% python3 -q
>>> import numpy as np
>>> from numpy import linalg as LA
>>> np.set_printoptions(precision=3, suppress=True, linewidth=100)
>>> m1 = np.load("case0.npy")
>>> m1
array([[-2.123,  0.868, -1.174,  0.104,  2.608, -1.361, -0.366,  2.902,  1.07 ],
       [-3.196, -0.427,  0.446, -0.377, -1.836, -2.69 ,  1.876,  0.368, -0.069],
       [ 3.082, -0.547,  0.793,  0.069, -1.415,  2.24 , -0.467, -2.566, -0.862],
       [ 0.694,  1.036, -1.302,  0.372,  3.534,  0.933, -1.728,  2.098,  0.93 ],
       [ 0.208,  1.059, -1.346,  0.342,  3.547,  0.556, -1.566,  2.356,  1.004],
       [ 2.489,  0.733, -0.86 ,  0.417,  2.762,  2.243, -2.022,  0.639,  0.443],
       [ 3.324,  0.333, -0.323,  0.358,  1.541,  2.757, -1.796, -0.638, -0.035],
       [ 3.507,  0.104, -0.025,  0.302,  0.804,  2.817, -1.548, -1.244, -0.277],
       [-3.534,  0.056, -0.18 , -0.255, -0.277, -2.779,  1.336,  1.624,  0.435],
       [-3.471, -0.171,  0.112, -0.32 , -1.023, -2.813,  1.628,  1.073,  0.208],
       [-3.208, -0.418,  0.436, -0.376, -1.81 , -2.697,  1.869,  0.392, -0.06 ],
       [ 3.031, -0.573,  0.825,  0.057, -1.508,  2.19 , -0.41 , -2.605, -0.882],
       [ 0.578, -1.054,  1.363, -0.28 , -3.426,  0.069,  1.244, -2.676, -1.083],
       [-3.188, -0.432,  0.453, -0.378, -1.852, -2.685,  1.88 ,  0.352, -0.075],
       [-2.924,  0.623, -0.885, -0.033,  1.686, -2.087,  0.298,  2.674,  0.918],
       [ 2.17 , -0.858,  1.162, -0.097, -2.566,  1.403,  0.333, -2.897, -1.065],
       [ 2.361,  0.771, -0.911,  0.419,  2.87 ,  2.155, -2.023,  0.78 ,  0.493],
       [ 1.758,  0.907, -1.104,  0.414,  3.244,  1.728, -1.973,  1.349,  0.69 ],
       [ 3.441,  0.214, -0.167,  0.33 ,  1.16 ,  2.805, -1.676, -0.963, -0.163],
       [ 2.402,  0.759, -0.895,  0.418,  2.836,  2.184, -2.024,  0.735,  0.477],
       [ 0.198, -1.063,  1.363, -0.312, -3.506, -0.235,  1.409, -2.537, -1.052]])
>>> r0 = np.array([1, 4, 2])
>>> np.polyval(r0, m1[2])
array([23.829,  0.111,  5.803,  2.28 , -1.657, 15.978,  0.35 , -1.679, -0.705])
>>> np.cross(m1[2, :3], m1[8, :3])
array([ 0.054, -2.249, -1.761])
>>> round(float(np.trace(LA.pinv(m1) @ m1)), 3)
2.0
>>> C2 = np.cov(m1, rowvar=False)
>>> round(float(np.corrcoef(m1[:, 7], m1[:, 1])[0, 1]), 3)
0.799
>>> left, s, vt = LA.svd(m1)
>>> evecs = vt[:(s > 1e-8).sum()]
>>> rng = np.random.default_rng(792)
>>> x0 = m1[18] + 4 * m1[3] + rng.integers(2) * np.eye(9)[2]
>>> x0
array([ 6.218,  4.358, -4.374,  1.819, 15.297,  6.536, -8.589,  7.428,  3.555])
>>> round(float(LA.norm(x0 - evecs.T @ evecs @ x0)), 3)
0.962
>>> np.diag(evecs.T @ evecs)
array([0.5  , 0.045, 0.075, 0.007, 0.504, 0.317, 0.164, 0.339, 0.049])
>>> LA.matrix_rank(np.vstack([m1, x0]))
np.int64(3)
>>> np.allclose(evecs.T @ evecs @ x0, x0)
False
>>> labels = m1[:, 3] > np.median(m1[:, 3])
>>> r0 = m1[labels].mean(axis=0) - m1[~labels].mean(axis=0)
>>> r0
array([ 2.757,  1.121, -1.346,  0.557,  4.084,  2.598, -2.672,  1.419,  0.789])
>>> np.argsort(-np.abs(r0).round(6), kind="stable")
array([4, 0, 6, 5, 7, 2, 1, 8, 3])
>>> feats = np.load("run8.npy")
>>> feats
array([[-9,  5,  0,  0],
       [ 2, -5,  0,  0],
       [ 0,  0, -9,  5],
       [ 0,  0,  2, -5]])
>>> r0 = np.array([-3, 4, 5, -1])
>>> B = feats + np.outer(r0, np.eye(4)[3])
>>> LA.matrix_rank(B - feats)
np.int64(1)
>>> round(LA.det(B) / LA.det(feats), 3), np.round(1 + LA.solve(feats, r0)[3], 3)
(np.float64(0.971), np.float64(0.971))
>>> B
array([[-9.,  5.,  0., -3.],
       [ 2., -5.,  0.,  4.],
       [ 0.,  0., -9., 10.],
       [ 0.,  0.,  2., -6.]])
>>> x0 = np.array([1, 1, -1, -2])
>>> rhs = feats @ x0
>>> c, lr = np.zeros(4), 1 / LA.norm(feats, 2) ** 2
>>> for i in range(40):
...     c -= lr * feats.T @ (feats @ c - rhs)
...     if i % 10 == 0: print(i, round(LA.norm(feats @ c - rhs), 3))
... 
0 7.527
10 3.337
20 1.479
30 0.656
>>> round(float(LA.cond(feats)), 3)
3.578
>>> c
array([ 0.968,  0.956, -0.95 , -1.931])
>>> evals, evecs = LA.eig(feats)
>>> np.sort(LA.eigvals(feats.T))
array([-10.742, -10.742,  -3.258,  -3.258])
>>> np.prod(evals)
np.float64(1225.0)
>>> M = np.array([[0, 0, 0], [2, 0, 0], [0, 0, -1]])
>>> LA.svd(M, compute_uv=False)
array([2., 1., 0.])
>>> (M + M.T) / 2
array([[ 0.,  1.,  0.],
       [ 1.,  0.,  0.],
       [ 0.,  0., -1.]])
>>> M @ M
array([[0, 0, 0],
       [0, 0, 0],
       [0, 0, 1]])
>>> LA.matrix_power(M, 4)
array([[0, 0, 0],
       [0, 0, 0],
       [0, 0, 1]])
>>> np.allclose(M, M.T)
False
>>> arr = np.load("mat.npy")
>>> arr
array([[-2,  8,  0,  0],
       [ 5, -8,  0,  0],
       [ 0,  0, -2,  8],
       [ 0,  0,  5, -8]])
>>> r0 = np.array([3, 8, 4])
>>> np.array([np.convolve(row, r0, "same") for row in M])
array([[ 0,  0,  0],
       [16,  8,  0],
       [ 0, -3, -8]])
>>> np.cross(M[0, :3], M[1, :3])
array([0, 0, 0])
>>> np.polyval(r0, M[0])
array([4, 4, 4])
>>> B = LA.inv(arr)
>>> B
array([[0.333, 0.333, 0.   , 0.   ],
       [0.208, 0.083, 0.   , 0.   ],
       [0.   , 0.   , 0.333, 0.333],
       [0.   , 0.   , 0.208, 0.083]])
>>> LA.det(arr) * B
array([[192., 192.,   0.,   0.],
       [120.,  48.,   0.,   0.],
       [  0.,   0., 192., 192.],
       [  0.,   0., 120.,  48.]])
>>> np.round(arr @ B, 3) + 0
array([[1., 0., 0., 0.],
       [0., 1., 0., 0.],
       [0., 0., 1., 0.],
       [0., 0., 0., 1.]])
>>> K = np.loadtxt("x.csv", delimiter=",")
>>> K
array([[0., 2., 3., 1.],
       [0., 0., 0., 0.],
       [3., 4., 3., 2.],
       [1., 5., 3., 4.],
       [0., 0., 0., 0.],
       [3., 2., 0., 1.],
       [0., 0., 0., 0.],
       [0., 2., 3., 1.],
       [0., 2., 3., 1.],
       [3., 2., 0., 1.],
       [0., 2., 3., 1.],
       [0., 2., 3., 1.],
       [3., 2., 0., 1.],
       [3., 4., 3., 2.],
       [3., 2., 0., 1.],
       [3., 4., 3., 2.],
       [1., 3., 0., 3.],
       [0., 0., 0., 0.],
       [1., 3., 0., 3.]])
>>> r0 = np.array([5, -2, -5])
>>> np.correlate(K[13], K[8], "full")
array([ 3., 13., 21., 19., 12.,  4.,  0.])
>>> np.array([np.convolve(row, r0, "same") for row in K])
array([[ 10.,  11., -11., -17.],
       [  0.,   0.,   0.,   0.],
       [ 14.,  -8., -16., -19.],
       [ 23.,   0., -11., -23.],
       [  0.,   0.,   0.,   0.],
       [  4., -19.,  -5.,  -2.],
       [  0.,   0.,   0.,   0.],
       [ 10.,  11., -11., -17.],
       [ 10.,  11., -11., -17.],
       [  4., -19.,  -5.,  -2.],
       [ 10.,  11., -11., -17.],
       [ 10.,  11., -11., -17.],
       [  4., -19.,  -5.,  -2.],
       [ 14.,  -8., -16., -19.],
       [  4., -19.,  -5.,  -2.],
       [ 14.,  -8., -16., -19.],
       [ 13., -11.,   0.,  -6.],
       [  0.,   0.,   0.,   0.],
       [ 13., -11.,   0.,  -6.]])
>>> np.polyval(r0, K[13])
array([34., 67., 34., 11.])
